In [1]: import numpy as np

In [2]: from numpy import linalg as LA

In [3]: np.set_printoptions(suppress=True, linewidth=100)

In [4]: tidy = lambda a: np.round(a, 4) + 0

In [5]: A = np.load("case11.npy")

In [6]: A
Out[6]: 
array([[ 40.5257, -20.7888, -20.2897,  40.0742,   0.4498,  39.0674,  40.6299, -20.654 , -18.1251,
         41.4988, -40.4282],
       [ 39.5558, -20.2338, -20.4874,  41.0097,  -0.7117,  37.9622,  39.3005, -20.3574, -18.4977,
         41.9698, -41.2869],
       [ 41.0433, -20.6382, -18.2298,  39.4023,  -0.6862,  40.4102,  39.6683, -20.7966, -21.9395,
         40.0209, -40.3491],
       [ 41.2424, -20.6508, -19.22  ,  39.1183,  -0.3076,  38.9785,  40.148 , -21.1208, -19.1213,
         40.9555, -40.2404],
       [ 39.9195, -18.7796, -19.7742,  40.0475,  -0.0742,  40.2687,  39.4617, -20.515 , -19.9987,
         38.6333, -40.2534],
       [ 41.2231, -18.4887, -20.2924,  39.9572,   0.9949,  39.4918,  40.3221, -20.7463, -19.5916,
         42.0681, -39.4057],
       [ 40.8979, -19.494 , -19.3689,  40.5348,  -2.1435,  40.7797,  38.3731, -20.2511, -20.8979,
         40.8409, -41.4966],
       [ 39.7829, -20.2368, -19.2643,  41.6194,   0.4895,  40.045 ,  39.7907, -20.6901, -18.8356,
         38.9395, -39.0879],
       [ 40.927 , -19.9899, -19.9526,  39.7368,  -1.1948,  39.3555,  42.7307, -21.3409, -19.4872,
         41.5747, -38.6971],
       [ 39.3993, -21.871 , -20.6204,  39.8486,   0.6492,  40.116 ,  39.4391, -16.8454, -20.3547,
         37.7805, -37.8703],
       [ 39.791 , -20.272 , -20.1713,  39.4575,   1.05  ,  40.7608,  40.7918, -20.078 , -21.2425,
         39.6395, -39.7872],
       [ 37.8888, -19.3395, -19.4939,  39.727 ,   0.2287,  40.5542,  39.3187, -20.0629, -20.0867,
         39.4984, -39.4406],
       [ 40.8344, -19.1592, -18.2328,  39.6939,  -0.1788,  39.3922,  39.4726, -18.7323, -20.2169,
         39.4172, -39.5699],
       [ 38.7905, -19.3692, -18.7578,  39.8302,   0.5942,  39.3968,  38.0808, -18.8817, -21.7231,
         40.3014, -40.606 ],
       [ 40.0685, -19.6709, -19.983 ,  42.7271,  -2.3496,  39.5622,  41.2054, -18.356 , -19.1267,
         40.4083, -39.8912],
       [ 40.6589, -20.9626, -21.062 ,  38.3686,  -1.1883,  39.2349,  40.5393, -17.857 , -22.3894,
         39.2623, -40.7831],
       [ 38.7125, -20.2016, -19.1651,  40.1491,   0.0382,  41.6266,  42.2606, -19.8864, -19.8849,
         40.4117, -38.7414],
       [ 39.4978, -20.3445, -18.911 ,  39.9113,  -0.9842,  39.9263,  39.6716, -18.6651, -19.0003,
         38.6092, -39.9583],
       [ 39.0709, -20.8416, -19.2655,  40.092 ,   2.199 ,  41.0372,  40.5711, -20.1694, -20.0551,
         40.7566, -39.2847],
       [ 40.6775, -20.0589, -22.4336,  40.3818,  -0.1084,  38.9243,  40.2283, -18.6729, -18.8871,
         41.8946, -39.8444],
       [ 38.5943, -19.0837, -19.5318,  40.6978,  -0.5037,  39.87  ,  38.8933, -19.2046, -17.6395,
         38.6194, -39.8981],
       [ 39.8879, -19.8825, -20.5696,  40.2864,  -1.492 ,  40.6847,  39.7746, -20.6732, -19.1328,
         39.3287, -39.3951],
       [ 40.2858, -21.1328, -22.372 ,  40.1197,   0.0264,  41.2842,  40.3973, -18.355 , -19.4361,
         38.759 , -38.7845],
       [ 39.9104, -18.8638, -20.7969,  40.3535,  -0.3702,  40.641 ,  39.2698, -20.6224, -19.3185,
         40.6524, -39.9057],
       [ 38.8569, -20.3022, -20.665 ,  40.3977,  -0.6336,  39.1325,  40.5514, -20.7639, -17.4669,
         39.8393, -40.4774],
       [ 41.71  , -20.0341, -18.9796,  42.002 ,  -1.2343,  40.2709,  39.3647, -19.3435, -19.5524,
         40.4442, -38.1695],
       [ 39.9068, -20.7197, -20.4217,  41.5123,   1.2549,  41.1411,  41.1658, -21.0245, -19.4673,
         41.0201, -39.6437],
       [ 39.5262, -19.331 , -21.0368,  40.8998,   1.004 ,  39.0516,  42.3612, -19.6715, -20.921 ,
         40.6691, -39.6416],
       [ 38.7408, -20.5377, -18.4822,  39.3581,   0.4885,  40.5914,  40.2636, -21.4328, -20.7912,
         41.6449, -40.6035],
       [ 40.9902, -20.6439, -19.9926,  41.6845,  -0.5833,  39.7968,  41.3837, -17.8943, -20.0477,
         38.3552, -40.7941],
       [ 38.497 , -19.3428, -21.0349,  39.3387,   0.4542,  40.1683,  40.3681, -19.2768, -18.8537,
         42.1318, -37.9874],
       [ 40.5703, -18.6461, -20.8669,  38.2078,   0.0887,  41.4287,  40.3916, -20.5023, -21.1179,
         38.5712, -40.7139],
       [ 38.8942, -19.524 , -18.8169,  39.5328,  -2.3477,  40.4027,  41.269 , -20.6601, -19.6671,
         41.4024, -40.8423],
       [ 40.1676, -20.1155, -19.4967,  39.9169,  -0.0876,  39.9468,  40.0357, -20.4923, -18.7303,
         39.5334, -38.411 ],
       [ 37.9562, -21.257 , -20.7697,  38.9651,   0.5634,  41.6591,  40.3681, -19.9582, -19.7608,
         39.8607, -38.2721],
       [ 38.4309, -21.4209, -20.3883,  41.2893,  -0.6626,  41.3065,  39.7869, -18.7947, -22.249 ,
         40.385 , -39.972 ],
       [ 39.2382, -19.9546, -20.7358,  40.0089,   1.7187,  40.7945,  39.789 , -19.8539, -19.265 ,
         40.1861, -41.5978],
       [ 39.5438, -20.4678, -19.8722,  39.3159,  -0.9394,  41.277 ,  39.0443, -21.0395, -18.3629,
         38.9669, -40.0819],
       [ 39.128 , -21.3991, -19.7627,  39.5934,   0.3516,  41.4703,  39.2918, -19.3812, -20.4462,
         40.1791, -40.0856],
       [ 41.494 , -20.4437, -21.0778,  38.8014,   0.237 ,  40.0343,  39.9983, -20.8109, -19.4638,
         40.3634, -38.8839]])

In [7]: LA.matrix_rank(A, rtol=0.1)
Out[7]: np.int64(1)

In [8]: print(tidy(LA.norm(A, 2) / LA.norm(A)))
0.9996

In [9]: LA.cond(A) > 100
Out[9]: np.True_

In [10]: [round(float(x), 4) for x in LA.svd(A, compute_uv=False)[:3]]
Out[10]: [669.5041, 8.902, 7.9244]

In [11]: proj = A @ LA.solve(A.T @ A, A.T)

In [12]: tidy(proj @ A[:, 6])
Out[12]: 
array([40.6299, 39.3005, 39.6683, 40.148 , 39.4617, 40.3221, 38.3731, 39.7907, 42.7307, 39.4391,
       40.7918, 39.3187, 39.4726, 38.0808, 41.2054, 40.5393, 42.2606, 39.6716, 40.5711, 40.2283,
       38.8933, 39.7746, 40.3973, 39.2698, 40.5514, 39.3647, 41.1658, 42.3612, 40.2636, 41.3837,
       40.3681, 40.3916, 41.269 , 40.0357, 40.3681, 39.7869, 39.789 , 39.0443, 39.2918, 39.9983])

In [13]: np.allclose(proj @ proj, proj)
Out[13]: True

In [14]: X = np.load("data.npy")

In [15]: X
Out[15]: 
array([[ 9,  3, -3,  6,  2, -2],
       [ 0, -9,  9,  0, -6,  6],
       [ 9, -9, -3,  6, -6, -2],
       [ 9,  3, -3,  6,  2, -2],
       [ 0, -9,  9,  0, -6,  6],
       [ 9, -9, -3,  6, -6, -2]])

In [16]: U, sig, Vh = LA.svd(X)

In [17]: evecs = Vh[:(sig > 1e-8).sum()]

In [18]: rng = np.random.default_rng(132)

In [19]: x = X[4] + 4 * X[3] + rng.integers(2) * np.eye(6)[3]

In [20]: x
Out[20]: array([36.,  3., -3., 25.,  2., -2.])

In [21]: tidy(evecs.T @ evecs)
Out[21]: 
array([[0.6923, 0.    , 0.    , 0.4615, 0.    , 0.    ],
       [0.    , 0.6923, 0.    , 0.    , 0.4615, 0.    ],
       [0.    , 0.    , 0.6923, 0.    , 0.    , 0.4615],
       [0.4615, 0.    , 0.    , 0.3077, 0.    , 0.    ],
       [0.    , 0.4615, 0.    , 0.    , 0.3077, 0.    ],
       [0.    , 0.    , 0.4615, 0.    , 0.    , 0.3077]])

In [22]: tidy(np.diag(evecs.T @ evecs))
Out[22]: array([0.6923, 0.6923, 0.6923, 0.3077, 0.3077, 0.3077])

In [23]: W = np.array([[1, 1], [2, 2], [3, -3], [-2, 0], [2, 1], [3, 2]])

In [24]: c = np.array([-1, 2])

In [25]: act = np.maximum(X @ W + c, 0)

In [26]: tidy((act > 0).mean(axis=0))
Out[26]: array([0.3333, 0.3333])

In [27]: cent = np.array([[-4, -4], [5, 4]])

In [28]: act @ cent
Out[28]: 
array([[120,  96],
       [-56, -56],
       [  0,   0],
       [120,  96],
       [-56, -56],
       [  0,   0]])

In [29]: (act @ cent).round(6).argmax(axis=1)
Out[29]: array([0, 0, 0, 0, 0, 0])

In [30]: def softmax(z):
    ...:     e = np.exp(z - z.max(axis=-1, keepdims=True))
    ...:     return e / e.sum(axis=-1, keepdims=True)
    ...: 

In [31]: tidy(softmax(X[3]))
Out[31]: array([0.9495, 0.0024, 0.    , 0.0473, 0.0009, 0.    ])

In [32]: tidy(softmax(X[3] + 5))
Out[32]: array([0.9495, 0.0024, 0.    , 0.0473, 0.0009, 0.    ])

In [33]: tidy(softmax(10 * X[3]))
Out[33]: array([1., 0., 0., 0., 0., 0.])

In [34]: scores = X @ X.T / np.sqrt(6)

In [35]: tidy(softmax(scores)[3] @ X)
Out[35]: array([ 9.,  3., -3.,  6.,  2., -2.])

In [36]: tidy(softmax(scores))
Out[36]: 
array([[0.5, 0. , 0. , 0.5, 0. , 0. ],
       [0. , 0.5, 0. , 0. , 0.5, 0. ],
       [0. , 0. , 0.5, 0. , 0. , 0.5],
       [0.5, 0. , 0. , 0.5, 0. , 0. ],
       [0. , 0.5, 0. , 0. , 0.5, 0. ],
       [0. , 0. , 0.5, 0. , 0. , 0.5]])

In [37]: softmax(scores).round(6).argmax(axis=1)
Out[37]: array([0, 1, 2, 0, 1, 2])

In [38]: M = np.loadtxt("out5.csv", delimiter=",")

In [39]: M
Out[39]: 
array([[ 1.9581, -1.8597,  0.251 , -0.9071,  1.3723, -1.6957, -0.5305,  0.2573,  0.3044, -1.1977,
         2.2438,  2.5653],
       [ 2.2539, -2.105 , -0.063 , -1.1156,  0.8109, -1.6213, -0.508 , -0.4142, -0.1766, -1.4809,
         1.8492,  1.9253],
       [ 2.536 , -2.042 ,  0.2779, -0.9364,  0.9049, -2.3735, -0.9444,  0.0062, -0.2385, -1.056 ,
         1.5285,  2.4237],
       [ 2.1071, -1.9342, -0.0261, -0.9136,  0.9971, -2.4661, -0.9038,  0.2619, -0.4529, -0.75  ,
         2.3473,  2.1529],
       [ 1.7352, -1.9691,  0.2239, -0.8634,  0.4684, -2.2061, -1.4238,  0.3092,  0.4181, -0.2973,
         2.2805,  2.2536],
       [ 1.8738, -2.0514, -0.1413, -1.2585,  0.9334, -1.9418, -1.0923, -0.5759,  0.0507, -1.2055,
         2.1061,  1.9802],
       [ 1.9608, -2.0719, -0.3212, -1.0431,  0.8988, -2.2799, -0.9835,  0.1551, -0.0846, -0.8881,
         1.8369,  2.0009],
       [ 1.5441, -1.9778, -0.1387, -0.8008,  0.9387, -2.0366, -1.0758, -0.2019,  0.0429, -0.9809,
         2.3635,  2.5444],
       [ 2.005 , -2.2938, -0.5452, -0.6434,  0.4072, -2.1804, -1.6913,  0.5293, -0.6368, -0.9736,
         2.0551,  2.1665],
       [ 2.1271, -1.3789, -0.2889, -1.018 ,  0.7327, -2.2918, -0.5098, -0.1254, -0.0685, -0.7919,
         1.2276,  1.9266],
       [ 1.7605, -1.7885, -0.1631, -0.8703,  1.1276, -2.2514, -1.1815,  0.0809,  0.7895, -1.1893,
         1.6925,  1.8672],
       [ 2.6189, -1.8685, -0.3991, -0.782 ,  1.3241, -2.5385, -0.7458,  0.0577,  0.0534, -1.1013,
         2.4086,  2.509 ],
       [-0.1956,  2.2939, -1.4978,  0.8892,  1.3087, -1.7507,  0.2906,  0.4726, -0.626 ,  2.5081,
         2.3525, -0.088 ],
       [ 0.0225,  2.1286, -2.107 ,  1.1421,  1.0753, -2.0716, -0.2635, -0.1796, -1.2648,  1.8778,
         2.2233,  0.1755],
       [ 0.4696,  1.4533, -2.3405,  0.6776,  1.1883, -1.8287, -0.0779, -0.2699, -0.9933,  2.4107,
         2.125 , -0.2981],
       [-0.4561,  2.7185, -1.9925,  1.3577,  0.7863, -1.7787, -0.4219,  0.4674, -0.9363,  1.612 ,
         2.1358, -0.0711],
       [-0.4003,  1.9331, -2.3776,  1.2032,  1.0046, -1.9578,  0.4035,  0.3888, -0.6179,  2.503 ,
         2.8221, -0.1483],
       [-0.1697,  2.2595, -2.7412,  0.851 ,  1.0554, -1.8115,  0.4948, -0.2284, -0.9228,  1.6032,
         2.3766, -0.2236],
       [ 0.2467,  2.2669, -1.5188,  1.6834,  1.2567, -1.7832,  0.388 , -0.4354, -1.1169,  2.3074,
         2.1612,  0.4703],
       [ 0.0853,  1.486 , -1.9419,  1.2108,  0.9185, -2.0443, -0.1312,  0.1527, -1.4567,  2.2528,
         2.5376,  0.1704],
       [-0.0571,  1.4767, -1.2483,  1.3489,  0.2115, -1.5337,  0.2642, -0.0973, -0.8698,  1.9969,
         2.6318,  0.3883],
       [-0.1739,  2.1998, -1.7708,  0.8028,  1.2217, -1.7115,  0.3488, -0.0046, -0.9887,  2.0691,
         1.7821, -0.5936],
       [-0.4388,  2.3162, -2.0881,  0.9924,  0.6076, -2.2008, -0.4396,  0.0936, -1.1711,  1.9905,
         1.8875, -0.0736],
       [-0.6001,  1.9568, -2.0975,  1.271 ,  1.3528, -2.0854,  0.0824, -0.172 , -1.2615,  1.8556,
         2.3221,  0.5759]])

In [40]: proj = M @ LA.solve(M.T @ M, M.T)

In [41]: tidy(proj @ M[:, 1])
Out[41]: 
array([-1.8597, -2.105 , -2.042 , -1.9342, -1.9691, -2.0514, -2.0719, -1.9778, -2.2938, -1.3789,
       -1.7885, -1.8685,  2.2939,  2.1286,  1.4533,  2.7185,  1.9331,  2.2595,  2.2669,  1.486 ,
        1.4767,  2.1998,  2.3162,  1.9568])

In [42]: print(np.allclose(proj @ proj, proj))
True

In [43]: tidy(LA.eigvalsh(proj))
Out[43]: 
array([0., 0., 0., 0., 0., 0., 0., 0., 0., 0., 0., 0., 1., 1., 1., 1., 1., 1., 1., 1., 1., 1., 1.,
       1.])
